% python3 -q
>>> import numpy as np
>>> np.set_printoptions(precision=3, suppress=True, linewidth=120)
>>> def rnd(a):
...     return np.round(a, 3) + 0
... 
>>> mat = np.loadtxt("test12.csv", delimiter=",")
>>> mat
array([[ 3.,  3.,  3.,  3.,  3.],
       [ 3.,  6.,  6.,  6.,  6.],
       [ 3.,  6.,  9.,  9.,  9.],
       [ 3.,  6.,  9., 12., 12.],
       [ 3.,  6.,  9., 12., 15.]])
>>> evals, V = np.linalg.eigh(mat)
>>> rnd(evals.sum()), np.trace(mat)
(np.float64(45.0), np.float64(45.0))
>>> rnd(np.linalg.eigvalsh(mat @ mat))
array([   0.664,    1.123,    3.059,   18.888, 1371.266])
>>> rnd(V.T @ mat @ V)
array([[ 0.815,  0.   ,  0.   ,  0.   ,  0.   ],
       [ 0.   ,  1.06 ,  0.   ,  0.   ,  0.   ],
       [ 0.   ,  0.   ,  1.749,  0.   ,  0.   ],
       [ 0.   ,  0.   ,  0.   ,  4.346,  0.   ],
       [ 0.   ,  0.   ,  0.   ,  0.   , 37.031]])
>>> np.abs(V[:, -1]).round(6).argmax()
np.int64(4)
>>> rnd(V @ np.diag(evals) @ V.T)
array([[ 3.,  3.,  3.,  3.,  3.],
       [ 3.,  6.,  6.,  6.,  6.],
       [ 3.,  6.,  9.,  9.,  9.],
       [ 3.,  6.,  9., 12., 12.],
       [ 3.,  6.,  9., 12., 15.]])
>>> A2 = mat[0, 0] * mat[1:] - np.outer(mat[1:, 0], mat[0])
>>> A2
array([[ 0.,  9.,  9.,  9.,  9.],
       [ 0.,  9., 18., 18., 18.],
       [ 0.,  9., 18., 27., 27.],
       [ 0.,  9., 18., 27., 36.]])
>>> np.flatnonzero(~A2.round(6).any(axis=1))
array([], dtype=int64)
>>> W0 = np.load("run19.npy")
>>> rnd(W0)
array([[ 1.965,  0.86 , -0.537,  0.599, -0.065,  0.232,  0.586],
       [ 0.86 ,  1.789, -0.135, -0.157, -0.383, -0.875, -0.3  ],
       [-0.537, -0.135,  1.692,  1.091, -0.302, -0.736, -0.056],
       [ 0.599, -0.157,  1.091,  1.547,  0.309, -0.247,  0.292],
       [-0.065, -0.383, -0.302,  0.309,  2.318, -0.21 ,  0.54 ],
       [ 0.232, -0.875, -0.736, -0.247, -0.21 ,  1.091,  0.209],
       [ 0.586, -0.3  , -0.056,  0.292,  0.54 ,  0.209,  1.598]])
>>> u = np.array([-8, -3, -6])
>>> rnd(np.convolve(W0[1], u))
array([ -6.882, -16.892,  -9.449,  -9.071,   4.347,   9.095,   7.327,   6.152,   1.801])
>>> rnd(np.polyval(u, W0[1]))
array([-14.501, -36.97 ,  -5.741,  -5.726,  -6.025,  -9.503,  -5.82 ])
>>> rnd(np.cross(W0[1, :3], W0[4, :3]))
array([-0.593,  0.269, -0.214])
>>> evals, V = np.linalg.eigh(W0)
>>> rnd(V @ np.diag(evals) @ V.T)
array([[ 1.965,  0.86 , -0.537,  0.599, -0.065,  0.232,  0.586],
       [ 0.86 ,  1.789, -0.135, -0.157, -0.383, -0.875, -0.3  ],
       [-0.537, -0.135,  1.692,  1.091, -0.302, -0.736, -0.056],
       [ 0.599, -0.157,  1.091,  1.547,  0.309, -0.247,  0.292],
       [-0.065, -0.383, -0.302,  0.309,  2.318, -0.21 ,  0.54 ],
       [ 0.232, -0.875, -0.736, -0.247, -0.21 ,  1.091,  0.209],
       [ 0.586, -0.3  , -0.056,  0.292,  0.54 ,  0.209,  1.598]])
>>> rnd(np.linalg.eigvalsh(W0 @ W0))
array([0., 0., 1., 4., 9., 9., 9.])
>>> rnd(V.T @ V)
array([[1., 0., 0., 0., 0., 0., 0.],
       [0., 1., 0., 0., 0., 0., 0.],
       [0., 0., 1., 0., 0., 0., 0.],
       [0., 0., 0., 1., 0., 0., 0.],
       [0., 0., 0., 0., 1., 0., 0.],
       [0., 0., 0., 0., 0., 1., 0.],
       [0., 0., 0., 0., 0., 0., 1.]])
>>> rnd(np.linalg.eigvalsh(W0 + 4 * np.eye(7)))
array([4., 4., 5., 6., 7., 7., 7.])
>>> np.unique(evals.round(6) + 0, return_counts=True)[1]
array([2, 1, 1, 3])
>>> rnd(V.T @ W0 @ V)
array([[0., 0., 0., 0., 0., 0., 0.],
       [0., 0., 0., 0., 0., 0., 0.],
       [0., 0., 1., 0., 0., 0., 0.],
       [0., 0., 0., 2., 0., 0., 0.],
       [0., 0., 0., 0., 3., 0., 0.],
       [0., 0., 0., 0., 0., 3., 0.],
       [0., 0., 0., 0., 0., 0., 3.]])
>>> (evals > 1e-8).sum(), (evals < -1e-8).sum()
(np.int64(5), np.int64(0))
